$ python -q
>>> import numpy as np
>>> np.set_printoptions(precision=1, suppress=True, linewidth=200)
>>> X = np.loadtxt("a.csv", delimiter=",")
>>> X
array([[4., 1., 1., 1., 1., 1., 1., 1., 1., 1., 1., 1.],
       [1., 4., 1., 1., 1., 1., 1., 1., 1., 1., 1., 1.],
       [1., 1., 4., 1., 1., 1., 1., 1., 1., 1., 1., 1.],
       [1., 1., 1., 4., 1., 1., 1., 1., 1., 1., 1., 1.],
       [1., 1., 1., 1., 4., 1., 1., 1., 1., 1., 1., 1.],
       [1., 1., 1., 1., 1., 4., 1., 1., 1., 1., 1., 1.],
       [1., 1., 1., 1., 1., 1., 4., 1., 1., 1., 1., 1.],
       [1., 1., 1., 1., 1., 1., 1., 4., 1., 1., 1., 1.],
       [1., 1., 1., 1., 1., 1., 1., 1., 4., 1., 1., 1.],
       [1., 1., 1., 1., 1., 1., 1., 1., 1., 4., 1., 1.],
       [1., 1., 1., 1., 1., 1., 1., 1., 1., 1., 4., 1.],
       [1., 1., 1., 1., 1., 1., 1., 1., 1., 1., 1., 4.]])
>>> B = np.linalg.inv(X)
>>> np.linalg.det(X) * B
array([[826686., -59049., -59049., -59049., -59049., -59049., -59049., -59049., -59049., -59049., -59049., -59049.],
       [-59049., 826686., -59049., -59049., -59049., -59049., -59049., -59049., -59049., -59049., -59049., -59049.],
       [-59049., -59049., 826686., -59049., -59049., -59049., -59049., -59049., -59049., -59049., -59049., -59049.],
       [-59049., -59049., -59049., 826686., -59049., -59049., -59049., -59049., -59049., -59049., -59049., -59049.],
       [-59049., -59049., -59049., -59049., 826686., -59049., -59049., -59049., -59049., -59049., -59049., -59049.],
       [-59049., -59049., -59049., -59049., -59049., 826686., -59049., -59049., -59049., -59049., -59049., -59049.],
       [-59049., -59049., -59049., -59049., -59049., -59049., 826686., -59049., -59049., -59049., -59049., -59049.],
       [-59049., -59049., -59049., -59049., -59049., -59049., -59049., 826686., -59049., -59049., -59049., -59049.],
       [-59049., -59049., -59049., -59049., -59049., -59049., -59049., -59049., 826686., -59049., -59049., -59049.],
       [-59049., -59049., -59049., -59049., -59049., -59049., -59049., -59049., -59049., 826686., -59049., -59049.],
       [-59049., -59049., -59049., -59049., -59049., -59049., -59049., -59049., -59049., -59049., 826686., -59049.],
       [-59049., -59049., -59049., -59049., -59049., -59049., -59049., -59049., -59049., -59049., -59049., 826686.]])
>>> np.linalg.inv(B)
array([[4., 1., 1., 1., 1., 1., 1., 1., 1., 1., 1., 1.],
       [1., 4., 1., 1., 1., 1., 1., 1., 1., 1., 1., 1.],
       [1., 1., 4., 1., 1., 1., 1., 1., 1., 1., 1., 1.],
       [1., 1., 1., 4., 1., 1., 1., 1., 1., 1., 1., 1.],
       [1., 1., 1., 1., 4., 1., 1., 1., 1., 1., 1., 1.],
       [1., 1., 1., 1., 1., 4., 1., 1., 1., 1., 1., 1.],
       [1., 1., 1., 1., 1., 1., 4., 1., 1., 1., 1., 1.],
       [1., 1., 1., 1., 1., 1., 1., 4., 1., 1., 1., 1.],
       [1., 1., 1., 1., 1., 1., 1., 1., 4., 1., 1., 1.],
       [1., 1., 1., 1., 1., 1., 1., 1., 1., 4., 1., 1.],
       [1., 1., 1., 1., 1., 1., 1., 1., 1., 1., 4., 1.],
       [1., 1., 1., 1., 1., 1., 1., 1., 1., 1., 1., 4.]])
>>> np.allclose(B, X.T)
False
>>> round(np.linalg.cond(X), 1)
np.float64(5.0)
>>> np.round(X @ B, 1) + 0
array([[1., 0., 0., 0., 0., 0., 0., 0., 0., 0., 0., 0.],
       [0., 1., 0., 0., 0., 0., 0., 0., 0., 0., 0., 0.],
       [0., 0., 1., 0., 0., 0., 0., 0., 0., 0., 0., 0.],
       [0., 0., 0., 1., 0., 0., 0., 0., 0., 0., 0., 0.],
       [0., 0., 0., 0., 1., 0., 0., 0., 0., 0., 0., 0.],
       [0., 0., 0., 0., 0., 1., 0., 0., 0., 0., 0., 0.],
       [0., 0., 0., 0., 0., 0., 1., 0., 0., 0., 0., 0.],
       [0., 0., 0., 0., 0., 0., 0., 1., 0., 0., 0., 0.],
       [0., 0., 0., 0., 0., 0., 0., 0., 1., 0., 0., 0.],
       [0., 0., 0., 0., 0., 0., 0., 0., 0., 1., 0., 0.],
       [0., 0., 0., 0., 0., 0., 0., 0., 0., 0., 1., 0.],
       [0., 0., 0., 0., 0., 0., 0., 0., 0., 0., 0., 1.]])
>>> (np.abs(B) > 1e-9).astype(int)
array([[1, 1, 1, 1, 1, 1, 1, 1, 1, 1, 1, 1],
       [1, 1, 1, 1, 1, 1, 1, 1, 1, 1, 1, 1],
       [1, 1, 1, 1, 1, 1, 1, 1, 1, 1, 1, 1],
       [1, 1, 1, 1, 1, 1, 1, 1, 1, 1, 1, 1],
       [1, 1, 1, 1, 1, 1, 1, 1, 1, 1, 1, 1],
       [1, 1, 1, 1, 1, 1, 1, 1, 1, 1, 1, 1],
       [1, 1, 1, 1, 1, 1, 1, 1, 1, 1, 1, 1],
       [1, 1, 1, 1, 1, 1, 1, 1, 1, 1, 1, 1],
       [1, 1, 1, 1, 1, 1, 1, 1, 1, 1, 1, 1],
       [1, 1, 1, 1, 1, 1, 1, 1, 1, 1, 1, 1],
       [1, 1, 1, 1, 1, 1, 1, 1, 1, 1, 1, 1],
       [1, 1, 1, 1, 1, 1, 1, 1, 1, 1, 1, 1]])
>>> np.round(np.linalg.slogdet(X)[0], 1)
np.float64(1.0)
>>> round(float(np.linalg.det(X) * np.linalg.det(B)), 1)
1.0
>>> E = np.load("mat.npy")
>>> E.round(1) + 0
array([[-1.6,  1.6,  2.1, -0.2,  0.6, -0.2,  0.8,  1.3,  0.4,  1. , -1.5, -0.2],
       [-0.4,  0. ,  0.5,  1.6, -1. ,  2.6, -1.4,  0.9, -1.1, -0.8, -0.6, -0.7],
       [ 1.5,  0.8, -1.5, -1.8,  1.2,  1.1, -1. ,  0.8,  0.2,  0.8, -1.1, -1.2],
       [ 0.1,  2.1,  0.4, -0.9, -0.6,  1.2, -0.5, -2. ,  0.7, -0.6, -0.2,  1.9],
       [-1.6,  0.7, -2.1,  0. ,  0.6, -0.8,  0.3,  0.3, -1.8, -1.3, -1.2,  0.9],
       [-1.9,  0.2, -0.6,  0.4,  0.2, -0.7, -2.7, -0.6,  0.6,  1.7,  0.7, -0.1],
       [-0.1,  0.5, -1. , -0.1, -1. ,  0.2,  0. ,  2.7,  1.6, -0.3,  1.3,  1.4],
       [ 0.8,  0.1, -0.9,  2.7,  1. ,  0. ,  0.2, -0.3,  1.8,  0.2, -1.6,  0.5],
       [ 1.3,  2.2, -0.1,  0.9, -1.8, -1.9, -0.4,  0.2, -0.6, -0.1,  0. , -1.2],
       [ 1.5,  0.4,  1.2,  0.6,  1.9, -0.5, -1.1,  0.8, -1.6,  0.4,  0.8,  1.8],
       [ 0.5, -1.4, -0.1, -0.5, -1.9, -0.3, -0.3,  0.2, -0.7,  1.7, -1.9,  1.5],
       [-0.1,  1. , -1.1,  0.8, -0.2,  1.3,  1.8, -0.4, -1.1,  2.3,  1.2,  0.1]])
>>> B = E / np.linalg.norm(E, axis=1, keepdims=True)
>>> G = B @ B.T
>>> round(np.degrees(np.arccos(np.clip(G[7, 4], -1, 1))), 1)
np.float64(90.0)
>>> J = np.diag(10 * np.array([1, -3, -1, 3, 1, 2, -2, 3, 3, 2, 1, 0])) + np.array([[-1, -5, -7, 5, 8, -7, 5, -8, 4, 2, -6, 5],
...     [-2, -7, 2, 1, 5, -2, 5, -2, 6, 8, -3, 6],
...     [7, 4, 0, 6, -5, 1, 4, -6, 5, -9, -1, 2],
...     [4, 3, 8, 1, -2, 3, 8, 0, -2, -9, -1, 9],
...     [-5, 3, -5, 2, -3, -2, -3, 2, 7, 3, -5, 7],
...     [8, -9, -2, 8, 4, 7, -5, -5, -6, -7, 5, -3],
...     [-6, 2, -5, -5, 6, -2, 2, -9, -3, -1, -3, 2],
...     [-6, 6, 5, -4, 6, 8, 1, 6, 8, 4, 7, -5],
...     [-2, 4, 3, -5, 8, 7, 1, 0, -6, 1, 7, 0],
...     [0, 7, 0, -1, -8, 2, 3, 0, 3, -3, -3, -4],
...     [8, -8, -3, 2, 8, 7, -8, 6, -1, -3, -3, -2],
...     [-2, 9, 6, 6, -3, 4, -7, 1, -6, 6, -1, -8]])
>>> J
array([[  9,  -5,  -7,   5,   8,  -7,   5,  -8,   4,   2,  -6,   5],
       [ -2, -37,   2,   1,   5,  -2,   5,  -2,   6,   8,  -3,   6],
       [  7,   4, -10,   6,  -5,   1,   4,  -6,   5,  -9,  -1,   2],
       [  4,   3,   8,  31,  -2,   3,   8,   0,  -2,  -9,  -1,   9],
       [ -5,   3,  -5,   2,   7,  -2,  -3,   2,   7,   3,  -5,   7],
       [  8,  -9,  -2,   8,   4,  27,  -5,  -5,  -6,  -7,   5,  -3],
       [ -6,   2,  -5,  -5,   6,  -2, -18,  -9,  -3,  -1,  -3,   2],
       [ -6,   6,   5,  -4,   6,   8,   1,  36,   8,   4,   7,  -5],
       [ -2,   4,   3,  -5,   8,   7,   1,   0,  24,   1,   7,   0],
       [  0,   7,   0,  -1,  -8,   2,   3,   0,   3,  17,  -3,  -4],
       [  8,  -8,  -3,   2,   8,   7,  -8,   6,  -1,  -3,   7,  -2],
       [ -2,   9,   6,   6,  -3,   4,  -7,   1,  -6,   6,  -1,  -8]])
>>> t3 = np.stack([J, 3 * J, J[::-1]])
>>> np.linalg.norm(t3, axis=(1, 2))
array([ 96.8, 290.4,  96.8])
>>> t3.sum(axis=0)
array([[  34,  -11,  -22,   26,   29,  -24,   13,  -31,   10,   14,  -25,   12],
       [   0, -156,    5,    6,   28,   -1,   12,   -2,   23,   29,   -5,   22],
       [  28,   23,  -40,   23,  -28,    6,   19,  -24,   23,  -19,   -7,    4],
       [  14,   16,   35,  119,    0,   19,   33,    0,   16,  -35,    3,   36],
       [ -26,   18,  -15,    4,   34,    0,  -11,   44,   36,   16,  -13,   23],
       [  26,  -34,  -13,   27,   22,  106,  -38,  -29,  -27,  -29,   17,  -10],
       [ -16,   -1,  -22,  -12,   28,   19,  -77,  -41,  -18,  -11,   -7,    5],
       [ -29,   27,   15,  -14,   31,   30,    1,  146,   39,   19,   23,  -13],
       [  -4,   19,   20,   11,   30,   31,   12,    0,   94,   -5,   27,    9],
       [   7,   32,  -10,    2,  -37,    9,   16,   -6,   17,   59,  -13,  -14],
       [  30,  -69,  -10,    9,   37,   26,  -27,   22,    2,   -4,   25,   -2],
       [   1,   31,   17,   29,   -4,    9,  -23,   -4,  -20,   26,  -10,  -27]])
>>> np.einsum("bij,cij->bc", t3, t3)
array([[ 9368, 28104,  -306],
       [28104, 84312,  -918],
       [ -306,  -918,  9368]])
>>> np.linalg.matrix_rank(t3.reshape(3, -1))
np.int64(2)
